% python3 -q
>>> import numpy as np
>>> np.set_printoptions(suppress=True, linewidth=100)
>>> rnd = lambda a: np.round(a, 4) + 0
>>> A = np.array([[3.0, 1.0, 1.0], [1.0, 0.0, 0.0], [0.0, 0.0, 0.0]])
>>> # rows and columns are dependent
>>> U, sig, vt = np.linalg.svd(A)
>>> np.argmax(sig[:-1] / (sig[1:] + 1e-6)) + 1
np.int64(2)
>>> Y = U[:, :2] @ np.diag(sig[:2]) @ vt[:2]
>>> rnd(np.abs(A - Y).max())
np.float64(0.0)
>>> rnd(Y)
array([[3., 1., 1.],
       [1., 0., 0.],
       [0., 0., 0.]])
>>> np.linalg.matrix_rank(Y)
np.int64(2)
>>> vec = np.array([-9, 4, -3])
>>> np.einsum("ij,j->i", A, vec)
array([-26.,  -9.,   0.])
>>> A @ np.eye(3)[2]
array([1., 0., 0.])
>>> np.linalg.norm(A @ vec) <= np.linalg.norm(A, 2) * np.linalg.norm(vec) + 1e-9
np.True_
>>> U, sig, vt = np.linalg.svd(A)
>>> V = vt[:(sig > 1e-8).sum()]
>>> rng = np.random.default_rng(5)
>>> vec = A[2] + -3 * A[0] + rng.integers(2) * np.eye(3)[0]
>>> vec
array([-8., -3., -3.])
>>> rnd(np.linalg.norm(vec - V.T @ V @ vec))
np.float64(0.0)
>>> rnd(np.diag(V.T @ V))
array([1. , 0.5, 0.5])
>>> rnd(V.T @ V)
array([[1. , 0. , 0. ],
       [0. , 0.5, 0.5],
       [0. , 0.5, 0.5]])
>>> rnd(A @ np.linalg.pinv(A) @ A)
array([[3., 1., 1.],
       [1., 0., 0.],
       [0., 0., 0.]])
>>> rnd(np.trace(np.linalg.pinv(A) @ A))
np.float64(2.0)
>>> K = np.array([[-8, -2, 6, -2], [36, 1, 1, 9], [-16, -9, -4, -4]])
>>> W = np.array([[3, -3, 1, -2, -1],
...     [-2, -2, 0, -3, -2],
...     [1, 3, -2, -3, 0],
...     [-1, -2, 2, -1, -3]])
>>> c = np.array([-3, -1, 2, -2, -2])
>>> H = np.maximum(K @ W + c, 0)
>>> H
array([[ 0, 49,  0,  4, 16],
       [95,  0, 54,  0,  0],
       [ 0, 61,  0, 73, 44]])
>>> rnd((H > 0).mean(axis=0))
array([0.3333, 0.6667, 0.3333, 0.6667, 0.6667])
>>> (H > 0).astype(int)
array([[0, 1, 0, 1, 1],
       [1, 0, 1, 0, 0],
       [0, 1, 0, 1, 1]])
>>> np.linalg.matrix_rank(H)
np.int64(3)
>>> Z = np.array([[1, -1, -3], [3, 1, 3], [-2, 1, -3], [0, -1, 3], [-1, -1, 1]])
>>> W @ Z
array([[ -7,  -2, -28],
       [ -6,   5, -11],
       [ 14,   3,   3],
       [ -8,   5, -15]])
>>> H @ Z
array([[ 131,   29,  175],
       [ -13,  -41, -447],
       [ 139,  -56,  446]])
>>> Y = np.array([[-2, 1, -1], [2, -3, 0]])
>>> Z = np.kron(Y, H)
>>> Z
array([[   0,  -98,    0,   -8,  -32,    0,   49,    0,    4,   16,    0,  -49,    0,   -4,  -16],
       [-190,    0, -108,    0,    0,   95,    0,   54,    0,    0,  -95,    0,  -54,    0,    0],
       [   0, -122,    0, -146,  -88,    0,   61,    0,   73,   44,    0,  -61,    0,  -73,  -44],
       [   0,   98,    0,    8,   32,    0, -147,    0,  -12,  -48,    0,    0,    0,    0,    0],
       [ 190,    0,  108,    0,    0, -285,    0, -162,    0,    0,    0,    0,    0,    0,    0],
       [   0,  122,    0,  146,   88,    0, -183,    0, -219, -132,    0,    0,    0,    0,    0]])
>>> m1 = np.load("out16.npy")
>>> m1
array([[-2,  0,  0],
       [-2, -2,  0],
       [ 1, -3, -1]])
>>> vec = np.array([0, 0, 0])
>>> h1 = np.maximum(m1 @ vec, 0)
>>> np.maximum(m1 @ vec, 0) - np.maximum(-m1 @ vec, 0)
array([0, 0, 0])
>>> h1
array([0, 0, 0])
>>> lab = rng.permutation(3)
>>> lab
array([0, 1, 2])
>>> Y = m1[lab][:, lab]
>>> np.trace(Y)
np.int64(-5)
>>> rnd(np.sort(np.abs(np.linalg.eigvals(Y))))
array([1., 2., 2.])
>>> M = np.load("m.npy")
>>> M
array([[4, 5, 2, 4],
       [0, 4, 1, 1],
       [1, 4, 1, 5],
       [1, 2, 0, 4]])
>>> w, V = np.linalg.eig(M)
>>> rnd(np.sort(np.linalg.eigvals(M @ M)))
array([ 1.    ,  1.516 ,  8.3189, 62.1651])
>>> rnd(M @ V[:, 0] - w[0] * V[:, 0])
array([0., 0., 0., 0.])
>>> rnd(np.prod(w))
np.float64(28.0)
>>> rnd(np.sort(np.linalg.eigvals(np.linalg.inv(M))))
array([0.1268, 0.3467, 0.8122, 1.    ])
>>> W = np.array([[-3, 4, -3, -4], [-3, -2, -3, -4], [1, 5, 2, 3], [4, 2, -3, 0]])
>>> c = np.array([0, 1, 0, 5])
>>> H = np.maximum(M @ W + c, 0)
>>> np.linalg.matrix_rank(H)
np.int64(2)
>>> H
array([[ 0, 25,  0,  0],
       [ 0,  0,  0,  0],
       [ 6, 12,  0,  0],
       [ 7,  9,  0,  0]])
>>> (H > 0).mean(axis=0)
array([0.5 , 0.75, 0.  , 0.  ])
>>> Z = np.array([[0, 0], [2, 2], [1, 2], [0, 0]])
>>> (H @ Z).round(6).argmax(axis=1)
array([0, 0, 0, 0])
>>> Y = np.linalg.inv(M)
>>> (np.abs(Y) > 1e-9).astype(int)
array([[1, 0, 1, 1],
       [0, 1, 1, 1],
       [1, 1, 1, 1],
       [1, 1, 1, 1]])
>>> rnd(np.linalg.slogdet(M)[0])
np.float64(1.0)
